$ ipython --no-banner

In [1]: import numpy as np

In [2]: np.set_printoptions(suppress=True, linewidth=140)

In [3]: m1 = np.loadtxt("arr.csv", delimiter=",")

In [4]: print(m1)
[[ 0.  3.  0.  5.]
 [ 5.  0.  1. -5.]
 [ 0.  1.  0. -5.]
 [ 0.  0.  0.  0.]]

In [5]: print(m1.sum(axis=0))
[ 5.  4.  1. -5.]

In [6]: print(np.count_nonzero(m1))
7

In [7]: print(np.round(np.linalg.norm(m1), 1))
10.5

In [8]: print(np.diff(m1, axis=0))
[[  5.  -3.   1. -10.]
 [ -5.   1.  -1.   0.]
 [  0.  -1.   0.   5.]]

In [9]: print(np.unravel_index(np.abs(m1).argmax(), m1.shape))
(np.int64(0), np.int64(3))

In [10]: print(np.abs(m1).max())
5.0

In [11]: print(np.linalg.matrix_rank(m1))
3

In [12]: print(m1.shape)
(4, 4)

In [13]: X = np.loadtxt("layer5.csv", delimiter=",")

In [14]: print(X)
[[ 1.  0.  0.  0.]
 [-1.  1.  0.  0.]
 [ 0. -2.  1.  0.]
 [-2.  1.  2.  1.]]

In [15]: print(np.einsum("ii->", X))
4.0

In [16]: M = np.load("a.npy")

In [17]: print(M)
[[-9  3  2  2]
 [ 3 -7  2  2]
 [ 1  3 -7  1]
 [ 3  3  1  0]]

In [18]: print(M @ M)
[[ 98 -36 -24 -10]
 [-40  70 -20  -6]
 [ -4 -36  58   1]
 [-17  -9   5  13]]

In [19]: print(np.trace(M))
-23

In [20]: print(np.round(np.linalg.det(M), 1))
-1202.0

In [21]: print(round(float(np.abs(np.linalg.eigvals(M)).max()), 1))
11.0

In [22]: print(np.round(np.sort(np.abs(np.linalg.eigvals(M))), 1))
[ 2.3  5.   9.3 11. ]

In [23]: theta = np.radians(60)

In [24]: r_ = np.eye(4)

In [25]: r_[2, 2] = r_[3, 3] = np.cos(theta)

In [26]: r_[2, 3], r_[3, 2] = -np.sin(theta), np.sin(theta)

In [27]: print(r_.round(1))
[[ 1.   0.   0.   0. ]
 [ 0.   1.   0.   0. ]
 [ 0.   0.   0.5 -0.9]
 [ 0.   0.   0.9  0.5]]

In [28]: M2 = M @ r_.T

In [29]: print(np.allclose(M @ M.T, M2 @ M2.T))
True

In [30]: print(np.allclose(np.linalg.norm(M, axis=1), np.linalg.norm(M2, axis=1)))
True

In [31]: print(np.round(np.abs(M2 - M).max(axis=0), 1))
[0.  0.  2.7 6.6]

In [32]: print(M2.round(1))
[[-9.   3.  -0.7  2.7]
 [ 3.  -7.  -0.7  2.7]
 [ 1.   3.  -4.4 -5.6]
 [ 3.   3.   0.5  0.9]]
